% ipython --no-banner

In [1]: import numpy as np

In [2]: np.set_printoptions(suppress=True, linewidth=100)

In [3]: K = np.loadtxt("w.csv", delimiter=",")

In [4]: K.round(2)
Out[4]: 
array([[-15.3 ,  -9.51,  14.17, -16.57,  -5.55,  -0.41],
       [ -0.22,  -6.81,   7.32,  -6.67,  -0.91,   0.17],
       [ 11.89, -22.39,   9.2 ,   0.58,  16.25,   2.84],
       [ -9.98,  12.75,  -3.42,  -1.91,  -6.99,  -1.99],
       [  7.08,  -7.54,  16.58, -21.15, -21.35,  -0.87],
       [  1.01,   8.24,  -1.32,  -2.16,  -7.8 ,  -1.36],
       [-15.18,   7.3 , -11.25,  14.23,  19.74,  -0.01],
       [-12.1 ,  13.55, -17.4 ,  20.38,  21.31,  -0.28],
       [ -6.12,  -2.16,   0.23,   1.77,   8.23,   0.23],
       [ 10.71,   7.57,  -1.69,  -0.86,  -9.27,  -1.09],
       [ 21.08, -22.2 ,  11.02,  -2.26,   9.06,   2.65],
       [  5.55,  -0.18,  -6.21,  11.38,  14.37,   0.86],
       [ 16.84, -16.2 ,  13.84, -10.85,  -5.04,   1.15],
       [ -9.63,   1.54,   3.56,  -6.14,  -3.43,  -0.91],
       [ -8.09,   9.49,  -0.62,  -4.36,  -8.17,  -1.76],
       [  0.72,   3.4 ,  -1.11,   0.6 ,  -0.3 ,  -0.52],
       [ -4.18,  -5.52,  -1.24,   6.39,  16.04,   1.05],
       [-12.52, -13.04,  -2.15,  12.46,  32.89,   2.44],
       [ -9.83,  -5.74,   5.49,  -4.64,   4.41,   0.13],
       [ -8.48,   8.  ,  -2.13,  -0.95,  -2.52,  -1.3 ],
       [-15.49,  -4.03, -10.54,  20.34,  36.71,   1.92],
       [ 11.58,  -8.58,  19.78, -25.61, -27.83,  -1.07],
       [  4.4 , -12.94,  11.21,  -8.98,  -0.62,   0.8 ]])

In [5]: # looks like rank 4

In [6]: dist = np.linalg.norm(K[:, None] - K[None], axis=-1)

In [7]: dist[18].round(6).argsort(kind="stable")[:4]
Out[7]: array([18,  8, 13,  1])

In [8]: dist.mean(axis=1).argmax()
Out[8]: np.int64(21)

In [9]: dist[:5, :5].round(2)
Out[9]: 
array([[ 0.  , 20.04, 41.36, 32.44, 27.96],
       [20.04,  0.  , 27.33, 25.64, 27.72],
       [41.36, 27.33,  0.  , 49.42, 46.88],
       [32.44, 25.64, 49.42,  0.  , 40.99],
       [27.96, 27.72, 46.88, 40.99,  0.  ]])

In [10]: (dist + 1e9 * np.eye(23)).round(6).argmin(axis=1)
Out[10]: array([18, 22, 10, 14, 21, 15,  7,  6, 16,  5,  2, 16, 22, 19,  3,  5,  8, 20,  8,  3, 17,  4,  1])

In [11]: dist.shape
Out[11]: (23, 23)

In [12]: cent = K[[22, 5]].astype(float)

In [13]: for _ in range(7):
    ...:     lab = np.linalg.norm(K[:, None] - cent, axis=-1).argmin(axis=1)
    ...:     cent = np.array([K[lab == j].mean(axis=0) for j in range(2)])
    ...: 

In [14]: lab
Out[14]: array([0, 0, 0, 1, 0, 1, 1, 1, 1, 1, 0, 1, 0, 1, 1, 1, 1, 1, 1, 1, 1, 0, 0])

In [15]: np.bincount(lab)
Out[15]: array([ 8, 15])

In [16]: cent.round(2)
Out[16]: 
array([[  7.17, -13.27,  12.89, -11.44,  -4.5 ,   0.66],
       [ -6.24,   2.74,  -3.32,   4.44,   7.68,  -0.17]])

In [17]: data = np.load("x.npy")

In [18]: data
Out[18]: 
array([[ 0.1,  2.1,  0.4,  1.2],
       [-0.7, -0.2, -0.8,  2. ],
       [ 0.5,  0.7,  0.5, -0.3],
       [-0.6, -1.4, -0.6, -1.7],
       [ 1.1, -1.1, -1.3, -0.3],
       [-0.6, -1.2,  0. , -1.6]])

In [19]: round(float(np.linalg.norm(data)), 2)
Out[19]: 5.14

In [20]: np.round(data.mean(axis=0), 2)
Out[20]: array([-0.03, -0.18, -0.3 , -0.12])

In [21]: np.unravel_index(np.abs(data).argmax(), data.shape)
Out[21]: (np.int64(0), np.int64(1))

In [22]: hat = data @ np.linalg.solve(data.T @ data, data.T)

In [23]: np.round((np.eye(6) - hat) @ data, 2) + 0
Out[23]: 
array([[0., 0., 0., 0.],
       [0., 0., 0., 0.],
       [0., 0., 0., 0.],
       [0., 0., 0., 0.],
       [0., 0., 0., 0.],
       [0., 0., 0., 0.]])

In [24]: np.round(np.diag(hat), 2)
Out[24]: array([0.91, 0.83, 0.2 , 0.76, 0.95, 0.35])

In [25]: hat.round(2)
Out[25]: 
array([[ 0.91,  0.01,  0.1 ,  0.15, -0.07, -0.22],
       [ 0.01,  0.83, -0.36, -0.01, -0.02, -0.12],
       [ 0.1 , -0.36,  0.2 , -0.14,  0.01, -0.07],
       [ 0.15, -0.01, -0.14,  0.76,  0.11,  0.36],
       [-0.07, -0.02,  0.01,  0.11,  0.95, -0.18],
       [-0.22, -0.12, -0.07,  0.36, -0.18,  0.35]])

In [26]: np.linalg.cond(K) > 100
Out[26]: np.True_

In [27]: [round(float(x), 2) for x in np.linalg.svd(K, compute_uv=False)[:3]]
Out[27]: [101.15, 65.94, 41.1]

In [28]: A2 = np.c_[data[:, :3] @ np.array([[1, -2, -8], [7, -5, -7], [0, 2, -1]]), np.array([-2, 3, 1, -3, 3, -5])]

In [29]: A2.round(2)
Out[29]: 
array([[ 14.8,  -9.9, -15.9,  -2. ],
       [ -2.1,   0.8,   7.8,   3. ],
       [  5.4,  -3.5,  -9.4,   1. ],
       [-10.4,   7. ,  15.2,  -3. ],
       [ -6.6,   0.7,   0.2,   3. ],
       [ -9. ,   7.2,  13.2,  -5. ]])

In [30]: np.linalg.matrix_rank(A2)
Out[30]: np.int64(4)

In [31]: np.linalg.matrix_rank(np.c_[data, A2])
Out[31]: np.int64(5)

In [32]: F = np.load("block19.npy")

In [33]: F
Out[33]: 
array([[ 3.,  0.,  0.],
       [ 0.,  7., -4.],
       [ 0., -4.,  7.]])

In [34]: # splits into 2 blocks

In [35]: C2 = F.T @ F

In [36]: np.diag(C2)
Out[36]: array([ 9., 65., 65.])

In [37]: np.linalg.matrix_rank(C2)
Out[37]: np.int64(3)

In [38]: np.allclose(C2, C2.T)
Out[38]: True

In [39]: np.einsum("ii->", F)
Out[39]: np.float64(17.0)

In [40]: np.einsum("ij,ji->", F, F)
Out[40]: np.float64(139.0)

In [41]: np.kron(np.eye(2, dtype=int), F)
Out[41]: 
array([[ 3.,  0.,  0.,  0.,  0.,  0.],
       [ 0.,  7., -4.,  0.,  0., -0.],
       [ 0., -4.,  7.,  0., -0.,  0.],
       [ 0.,  0.,  0.,  3.,  0.,  0.],
       [ 0.,  0., -0.,  0.,  7., -4.],
       [ 0., -0.,  0.,  0., -4.,  7.]])

In [42]: np.round(np.linalg.det(F.T), 2)
Out[42]: np.float64(99.0)

In [43]: X = np.array([[-1, 2, 3, -3, -3, -2, -2],
    ...:     [5, 4, 4, -1, 4, 1, -4],
    ...:     [4, 2, 3, 3, 1, -1, 3]])

In [44]: X
Out[44]: 
array([[-1,  2,  3, -3, -3, -2, -2],
       [ 5,  4,  4, -1,  4,  1, -4],
       [ 4,  2,  3,  3,  1, -1,  3]])

In [45]: A2 = X / np.linalg.norm(X, axis=1, keepdims=True)

In [46]: C2 = A2 @ A2.T

In [47]: C2.round(2)
Out[47]: 
array([[ 1.  ,  0.2 , -0.16],
       [ 0.2 ,  1.  ,  0.42],
       [-0.16,  0.42,  1.  ]])

In [48]: np.argwhere(np.triu(np.abs(C2) > 0.95, 1))
Out[48]: array([], shape=(0, 2), dtype=int64)

In [49]: (C2 - 2 * np.eye(3)).round(6).argmax(axis=1)
Out[49]: array([1, 2, 1])

In [50]: (np.abs(C2) > 0.9).astype(int)
Out[50]: 
array([[1, 0, 0],
       [0, 1, 0],
       [0, 0, 1]])

In [51]: C2[2].round(2)
Out[51]: array([-0.16,  0.42,  1.  ])

In [52]: J = np.loadtxt("dump.csv", delimiter=",")

In [53]: J
Out[53]: 
array([[ 2.,  3.,  4.,  5.,  6.,  7.,  8.,  9., 10.],
       [11., 12., 13., 14., 15., 16., 17., 18., 19.],
       [20., 21., 22., 23., 24., 25., 26., 27., 28.],
       [29., 30., 31., 32., 33., 34., 35., 36., 37.],
       [38., 39., 40., 41., 42., 43., 44., 45., 46.],
       [47., 48., 49., 50., 51., 52., 53., 54., 55.],
       [56., 57., 58., 59., 60., 61., 62., 63., 64.],
       [65., 66., 67., 68., 69., 70., 71., 72., 73.],
       [74., 75., 76., 77., 78., 79., 80., 81., 82.],
       [83., 84., 85., 86., 87., 88., 89., 90., 91.]])

In [54]: rng = np.random.default_rng(7110)

In [55]: A2 = X + rng.integers(-2, 3, (3, 1)) @ rng.integers(-2, 3, (1, 7))

In [56]: A2
Out[56]: 
array([[-1,  0,  4, -4, -3, -3, -2],
       [ 5,  4,  4, -1,  4,  1, -4],
       [ 4,  4,  2,  4,  1,  0,  3]])

In [57]: np.abs(A2 - X).sum(axis=1)
Out[57]: array([5, 0, 5])

In [58]: t = np.radians(120)

In [59]: Rm = np.eye(9)

In [60]: Rm[8, 8] = Rm[6, 6] = np.cos(t)

In [61]: Rm[8, 6], Rm[6, 8] = -np.sin(t), np.sin(t)

In [62]: Rm.round(2)
Out[62]: 
array([[ 1.  ,  0.  ,  0.  ,  0.  ,  0.  ,  0.  ,  0.  ,  0.  ,  0.  ],
       [ 0.  ,  1.  ,  0.  ,  0.  ,  0.  ,  0.  ,  0.  ,  0.  ,  0.  ],
       [ 0.  ,  0.  ,  1.  ,  0.  ,  0.  ,  0.  ,  0.  ,  0.  ,  0.  ],
       [ 0.  ,  0.  ,  0.  ,  1.  ,  0.  ,  0.  ,  0.  ,  0.  ,  0.  ],
       [ 0.  ,  0.  ,  0.  ,  0.  ,  1.  ,  0.  ,  0.  ,  0.  ,  0.  ],
       [ 0.  ,  0.  ,  0.  ,  0.  ,  0.  ,  1.  ,  0.  ,  0.  ,  0.  ],
       [ 0.  ,  0.  ,  0.  ,  0.  ,  0.  ,  0.  , -0.5 ,  0.  ,  0.87],
       [ 0.  ,  0.  ,  0.  ,  0.  ,  0.  ,  0.  ,  0.  ,  1.  ,  0.  ],
       [ 0.  ,  0.  ,  0.  ,  0.  ,  0.  ,  0.  , -0.87,  0.  , -0.5 ]])

In [63]: A2 = J @ Rm.T

In [64]: np.allclose(J @ J.T, A2 @ A2.T)
Out[64]: True

In [65]: np.allclose(np.linalg.norm(J, axis=1), np.linalg.norm(A2, axis=1))
Out[65]: True

In [66]: vec = np.array([-9, -4, -7, 5, 4, -2, 5, 7, 2])

In [67]: J @ vec
Out[67]: array([100., 109., 118., 127., 136., 145., 154., 163., 172., 181.])

In [68]: np.einsum("ij,j->i", J, vec)
Out[68]: array([100., 109., 118., 127., 136., 145., 154., 163., 172., 181.])

In [69]: (J * vec).sum(axis=1)
Out[69]: array([100., 109., 118., 127., 136., 145., 154., 163., 172., 181.])

In [70]: J * vec
Out[70]: 
array([[ -18.,  -12.,  -28.,   25.,   24.,  -14.,   40.,   63.,   20.],
       [ -99.,  -48.,  -91.,   70.,   60.,  -32.,   85.,  126.,   38.],
       [-180.,  -84., -154.,  115.,   96.,  -50.,  130.,  189.,   56.],
       [-261., -120., -217.,  160.,  132.,  -68.,  175.,  252.,   74.],
       [-342., -156., -280.,  205.,  168.,  -86.,  220.,  315.,   92.],
       [-423., -192., -343.,  250.,  204., -104.,  265.,  378.,  110.],
       [-504., -228., -406.,  295.,  240., -122.,  310.,  441.,  128.],
       [-585., -264., -469.,  340.,  276., -140.,  355.,  504.,  146.],
       [-666., -300., -532.,  385.,  312., -158.,  400.,  567.,  164.],
       [-747., -336., -595.,  430.,  348., -176.,  445.,  630.,  182.]])

In [71]: np.sign((J @ vec).round(6))
Out[71]: array([1., 1., 1., 1., 1., 1., 1., 1., 1., 1.])

In [72]: J @ np.ones(9)
Out[72]: array([ 54., 135., 216., 297., 378., 459., 540., 621., 702., 783.])

In [73]: (J @ vec).argmax()
Out[73]: np.int64(9)
